$ python3 -q
>>> import numpy as np
>>> np.set_printoptions(precision=3, suppress=True, linewidth=100, floatmode="fixed")
>>> data = np.load("layer6.npy")
>>> data
array([[10.242,  9.569, 19.693,  8.417],
       [10.511,  9.641, 18.668, 10.474],
       [10.749,  9.444, 19.985,  9.047],
       [10.768, 10.191, 19.247, 10.752],
       [10.552,  8.471, 18.619,  8.605],
       [10.664,  8.120, 20.859,  9.387],
       [10.831, 11.051, 18.898,  9.034],
       [12.204, 11.366, 21.686,  8.864],
       [ 8.652, 10.082, 20.217, 11.972],
       [10.078, 11.268, 19.927, 10.946],
       [ 9.283,  8.736, 20.540,  9.852]])
>>> proj = data @ np.linalg.solve(data.T @ data, data.T)
>>> np.diag(proj)
array([0.242, 0.399, 0.136, 0.351, 0.267, 0.475, 0.355, 0.443, 0.612, 0.323, 0.397])
>>> np.round(np.linalg.eigvalsh(proj), 3) + 0
array([0.000, 0.000, 0.000, 0.000, 0.000, 0.000, 0.000, 1.000, 1.000, 1.000, 1.000])
>>> np.allclose(proj @ proj, proj)
True
>>> round(np.linalg.norm(data, 2), 3)
np.float64(87.431)
>>> round(float(np.linalg.norm(data[6] - data[0])), 3)
1.886
>>> round(float(np.linalg.norm(data, "nuc")), 3)
96.704
>>> round(np.linalg.norm(data, 1), 3), round(float(np.linalg.norm(data, np.inf)), 3)
(np.float64(218.339), 54.12)
>>> np.linalg.norm(data, axis=1)
array([25.595, 25.722, 26.191, 26.568, 24.573, 26.512, 26.042, 28.757, 26.992, 27.303, 26.105])
>>> X = np.loadtxt("a.csv", delimiter=",")
>>> X
array([[ 4.326,  0.022, -0.041, -2.862],
       [-1.731,  0.006,  0.000,  1.192],
       [-2.094, -0.003,  0.021,  1.369],
       [ 2.223,  0.002,  0.013, -1.478],
       [ 3.490,  0.027,  0.028, -2.341],
       [-1.927, -0.008,  0.003,  1.291],
       [ 0.059,  0.022,  0.004,  0.000],
       [-1.989,  0.038, -0.022,  1.334],
       [-0.437,  0.025, -0.011,  0.357],
       [ 1.593, -0.008,  0.025, -1.059],
       [-1.035, -0.022,  0.036,  0.651],
       [ 2.817,  0.011,  0.004, -1.895],
       [-6.666,  0.013,  0.011,  4.430],
       [ 1.416, -0.009, -0.020, -0.979]])
>>> proj = X @ np.linalg.solve(X.T @ X, X.T)
>>> round(float(np.trace(proj)), 3)
4.0
>>> np.allclose(proj @ proj, proj)
True
>>> np.round(np.linalg.eigvalsh(proj), 3) + 0
array([0.000, 0.000, 0.000, 0.000, 0.000, 0.000, 0.000, 0.000, 0.000, 0.000, 1.000, 1.000, 1.000,
       1.000])
>>> B = np.array([[-6, 1], [-7, -3]])
>>> C = np.array([[2, -3], [6, -8]])
>>> feats = np.kron(B, C)
>>> feats
array([[-12,  18,   2,  -3],
       [-36,  48,   6,  -8],
       [-14,  21,  -6,   9],
       [-42,  56, -18,  24]])
>>> round(float(np.linalg.norm(feats, 2) / np.linalg.norm(feats)), 3)
0.962
>>> np.linalg.matrix_rank(feats, rtol=0.1)
np.int64(2)
>>> np.linalg.cond(feats) > 100
np.True_
